$ python3 -q
>>> import numpy as np
>>> from numpy import linalg as LA
>>> np.set_printoptions(precision=3, suppress=True, linewidth=140)
>>> def rnd(a):
...     return np.round(a, 3) + 0
... 
>>> E = np.array([[3, -1, 2, -1], [-1, 3, -1, 2], [2, -1, 3, -1], [-1, 2, -1, 3]])
>>> M2 = np.array([[1, 0, 2], [0, 2, 3], [1, 3, 3], [0, 2, 3]])
>>> print(np.einsum("ij,ij->i", E, E))
[15 15 15 15]
>>> np.vstack([E, M2.T]).shape
(7, 4)
>>> print(np.einsum("ik,kj->ji", E, M2))
[[ 5 -2  5 -2]
 [ 2  7  5  7]
 [ 6 10  7 10]]
>>> np.einsum("ij->j", E)
array([3, 3, 3, 3])
>>> low = LA.cholesky(E)
>>> rnd(np.prod(np.diag(low)) ** 2), rnd(LA.det(E))
(np.float64(21.0), np.float64(21.0))
>>> print(rnd(low))
[[ 1.732  0.     0.     0.   ]
 [-0.577  1.633  0.     0.   ]
 [ 1.155 -0.204  1.275  0.   ]
 [-0.577  1.021 -0.098  1.271]]
>>> rnd(np.diag(low) ** 2)
array([3.   , 2.667, 1.625, 1.615])
>>> J = np.load("mat.npy")
>>> print(J)
[[  5  -1  -5  -5]
 [  5  -1  -5  -5]
 [  5  -1  -5  -5]
 [  0   0   0   0]
 [-10   2  10  10]]
>>> # rank 1
>>> left, sig, vt = LA.svd(J)
>>> np.argmax(sig[:-1] / (sig[1:] + 1e-6)) + 1
np.int64(1)
>>> M2 = left[:, :1] @ np.diag(sig[:1]) @ vt[:1]
>>> rnd(np.abs(J - M2).max())
np.float64(0.0)
>>> print(rnd(M2))
[[  5.  -1.  -5.  -5.]
 [  5.  -1.  -5.  -5.]
 [  5.  -1.  -5.  -5.]
 [  0.   0.   0.   0.]
 [-10.   2.  10.  10.]]
>>> rnd(LA.norm(J - M2) / LA.norm(J))
np.float64(0.0)
>>> LA.matrix_rank(J, rtol=0.05)
np.int64(1)
>>> rnd(LA.norm(J - M2, 2)), rnd(sig[1])
(np.float64(0.0), np.float64(0.0))
>>> K, _ = LA.qr(np.array([[-0.6, 1.6, 1.1, -0.2],
...     [1.0, -0.1, -0.2, 0.7],
...     [-0.3, 0.0, 0.0, -0.6],
...     [1.4, 0.2, -0.4, -1.2]]))
>>> rnd(K)
array([[-0.325, -0.938,  0.113, -0.041],
       [ 0.542, -0.083,  0.71 , -0.443],
       [-0.162,  0.044, -0.426, -0.889],
       [ 0.758, -0.334, -0.55 ,  0.108]])
>>> # keeps lengths
>>> vec = np.array([-2, 1, 0, 2])
>>> rnd(np.abs(LA.eigvals(K)))
array([1., 1., 1., 1.])
>>> rnd(np.sort(np.abs(np.degrees(np.angle(LA.eigvals(K))))))
array([  0.   , 111.253, 111.253, 180.   ])
>>> 4 - LA.matrix_rank(K - np.eye(4), tol=1e-8)
np.int64(1)
>>> rnd(K.T @ (K @ vec))
array([-2.,  1.,  0.,  2.])
>>> rnd(LA.inv(K))
array([[-0.325,  0.542, -0.162,  0.758],
       [-0.938, -0.083,  0.044, -0.334],
       [ 0.113,  0.71 , -0.426, -0.55 ],
       [-0.041, -0.443, -0.889,  0.108]])
>>> [p for p in range(1, 25) if np.allclose(LA.matrix_power(K, p), np.eye(4))]
[]
>>> M2 = K / LA.norm(K, axis=1, keepdims=True)
>>> cov = M2 @ M2.T
>>> rnd(LA.norm(M2, axis=1))
array([1., 1., 1., 1.])
>>> (np.abs(cov) > 0.9).astype(int)
array([[1, 0, 0, 0],
       [0, 1, 0, 0],
       [0, 0, 1, 0],
       [0, 0, 0, 1]])
>>> (cov - 2 * np.eye(4)).round(6).argmax(axis=1)
array([1, 0, 0, 0])
>>> LA.lstsq(J[:-1].T, J[-1])[2]
np.int32(1)
>>> rnd(np.trace(LA.pinv(J) @ J))
np.float64(1.0)
>>> O, _ = LA.qr(np.array([[-1.0, -0.8, 1.0], [1.9, 1.2, -0.4], [-0.1, 1.1, -0.5]]))
>>> mat = -3 * O
>>> rnd(mat)
array([[ 1.396,  0.401, -2.625],
       [-2.652,  0.055, -1.402],
       [ 0.14 , -2.973, -0.38 ]])
>>> M2 = LA.invert(mat)
Traceback (most recent call last):
  File "<python-input-45>", line 1, in <module>
    M2 = LA.invert(mat)
         ^^^^^^^^^
AttributeError: module 'numpy.linalg' has no attribute 'invert'
>>> M2 = LA.inv(mat)
>>> rnd(LA.cond(mat))
np.float64(1.0)
>>> print(rnd(LA.inv(M2)))
[[ 1.396  0.401 -2.625]
 [-2.652  0.055 -1.402]
 [ 0.14  -2.973 -0.38 ]]
>>> rnd(M2)
array([[ 0.155, -0.295,  0.016],
       [ 0.045,  0.006, -0.33 ],
       [-0.292, -0.156, -0.042]])
>>> hat = np.triu(np.array([[0, 2, 1], [0, 1, 1], [0, 0, 1]]), 1) + np.eye(3)
>>> M2 = hat @ mat @ LA.inv(hat)
>>> LA.matrix_rank(M2)
np.int64(3)
>>> rnd(np.poly(M2))
array([ 1.   , -1.07 , -3.211, 27.   ])
>>> rnd(hat @ mat - mat @ hat)
array([[-5.164, -5.655, -4.98 ],
       [ 0.14 ,  2.331,  2.217],
       [ 0.   , -0.279,  2.833]])
>>> rnd(LA.det(M2))
np.float64(-27.0)
>>> rnd(np.trace(M2)), rnd(np.trace(mat))
(np.float64(1.07), np.float64(1.07))
>>> r0 = np.array([-2, -6, -8])
>>> M2 = mat + np.outer(r0, np.eye(3)[1])
>>> print(rnd(M2))
[[  1.396  -1.599  -2.625]
 [ -2.652  -5.945  -1.402]
 [  0.14  -10.973  -0.38 ]]
>>> m1 = np.loadtxt("block0.csv", delimiter=",")
>>> m1
array([[-0.7,  1. ,  3. ,  0. , -3. ],
       [ 1. ,  3.3, -3. ,  1. ,  3. ],
       [-1. ,  2. ,  2.3,  1. ,  3. ],
       [-3. ,  3. , -2. , -1.7, -1. ],
       [-1. ,  1. ,  3. ,  0. , -2.7]])
>>> O = m1.astype(float).copy()
>>> for j in range(5):
...     O[:, j] -= O[:, :j] @ (O[:, :j].T @ O[:, j])
...     O[:, j] /= LA.norm(O[:, j])
... 
>>> rnd(O.T @ O)
array([[1., 0., 0., 0., 0.],
       [0., 1., 0., 0., 0.],
       [0., 0., 1., 0., 0.],
       [0., 0., 0., 1., 0.],
       [0., 0., 0., 0., 1.]])
>>> vec = np.array([3, 1, 1, 3, -3])
>>> rnd(m1 * vec)
array([[-2.1,  1. ,  3. ,  0. ,  9. ],
       [ 3. ,  3.3, -3. ,  3. , -9. ],
       [-3. ,  2. ,  2.3,  3. , -9. ],
       [-9. ,  3. , -2. , -5.1,  3. ],
       [-3. ,  1. ,  3. ,  0. ,  8.1]])
>>> rnd(m1 @ np.ones(5))
array([ 0.3,  5.3,  7.3, -4.7,  0.3])
>>> print(m1 @ np.eye(5)[4])
[-3.   3.   3.  -1.  -2.7]
>>> np.sign((m1 @ vec).round(6))
array([ 1., -1., -1., -1.,  1.])
>>> (m1 @ vec).argmax()
np.int64(0)
>>> rnd(m1 @ (2 * vec))
array([ 21.8,  -5.4,  -9.4, -20.2,  18.2])
>>> M2 = np.array([[1, 1], [1, -1]])
>>> rng = np.random.default_rng(9612)
>>> feats = np.kron(M2, np.kron(M2, M2))[rng.permutation(8)][:3]
>>> feats
array([[ 1,  1,  1,  1, -1, -1, -1, -1],
       [ 1, -1, -1,  1, -1,  1,  1, -1],
       [ 1, -1,  1, -1, -1,  1, -1,  1]])
>>> feats.sum(axis=0)
array([ 3, -1,  1,  1, -3,  1, -1, -1])
>>> feats[3]
Traceback (most recent call last):
  File "<python-input-77>", line 1, in <module>
    feats[3]
    ~~~~~^^^
IndexError: index 3 is out of bounds for axis 0 with size 3
>>> LA.rank(feats)
Traceback (most recent call last):
  File "<python-input-78>", line 1, in <module>
    LA.rank(feats)
    ^^^^^^^
AttributeError: module 'numpy.linalg' has no attribute 'rank'
>>> arr = np.load("m.npy")
>>> arr
array([[ 1.33 ,  0.628, -3.41 , -3.383,  1.086],
       [ 0.012,  0.372, -0.478,  0.064, -0.088],
       [ 1.704,  1.059, -4.488, -3.667,  1.079],
       [-1.453, -0.618,  3.857,  1.412,  0.013],
       [ 1.53 ,  0.612, -3.791, -1.463,  0.01 ]])
>>> M2 = np.array([[0, 0], [3, 2], [1, 3], [0, 2], [3, 0]])
>>> rnd(np.einsum("ik,kj->ji", arr, M2))
array([[  1.732,   0.374,   1.926,   2.042,  -1.925],
       [-15.74 ,  -0.562, -18.68 ,  13.159, -13.075]])
>>> print(np.vstack([arr, M2.T]).shape)
(7, 5)
>>> print(rnd(np.einsum("ik,kj->ij", arr, M2)))
[[  1.732 -15.74 ]
 [  0.374  -0.562]
 [  1.926 -18.68 ]
 [  2.042  13.159]
 [ -1.925 -13.075]]
>>> vec = np.array([2, 2, 2, 2, 0])
>>> a = np.maximum(arr @ vec, 0)
>>> print(rnd(arr.T @ a))
[-9.293 -3.953 24.669  9.031  0.083]
>>> arr * (a > 1e-9)[:, None]
array([[ 0.   ,  0.   , -0.   , -0.   ,  0.   ],
       [ 0.   ,  0.   , -0.   ,  0.   , -0.   ],
       [ 0.   ,  0.   , -0.   , -0.   ,  0.   ],
       [-1.453, -0.618,  3.857,  1.412,  0.013],
       [ 0.   ,  0.   , -0.   , -0.   ,  0.   ]])
>>> r0 = np.array([-1, 3, 2])
>>> v = np.array([1, 1, 4, 4])
>>> M = np.outer(r0, v)
>>> M
array([[-1, -1, -4, -4],
       [ 3,  3, 12, 12],
       [ 2,  2,  8,  8]])
>>> # null space of dimension 3
>>> np.unique(M.round(6), axis=0).shape
(3, 4)
>>> rnd(M @ LA.pinv(M) @ M)
array([[-1., -1., -4., -4.],
       [ 3.,  3., 12., 12.],
       [ 2.,  2.,  8.,  8.]])
>>> try:
...     LA.inv(M)
... except LA.LinAlgError as e:
...     print("failed:", e)
... 
failed: Last 2 dimensions of the array must be square
>>> np.abs(np.diag(LA.qr(M)[1])) > 1e-9
array([ True, False, False])
>>> np.allclose(M[:-1].T @ LA.lstsq(M[:-1].T, M[-1])[0], M[-1])
True
>>> M.sum(axis=0)
array([ 4,  4, 16, 16])
>>> M - M[0]
array([[ 0,  0,  0,  0],
       [ 4,  4, 16, 16],
       [ 3,  3, 12, 12]])
>>> np.diff(M, axis=0)
array([[ 4,  4, 16, 16],
       [-1, -1, -4, -4]])
>>> np.count_nonzero(M)
np.int64(12)
>>> LA.rank(M)
Traceback (most recent call last):
  File "<python-input-103>", line 1, in <module>
    LA.rank(M)
    ^^^^^^^
AttributeError: module 'numpy.linalg' has no attribute 'rank'
>>> print(np.unravel_index(np.abs(M).argmax(), M.shape))
(np.int64(1), np.int64(2))
>>> rnd(LA.svd(M, compute_uv=False))
array([21.817,  0.   ,  0.   ])
>>> LA.matrix_rank(M)
np.int64(1)
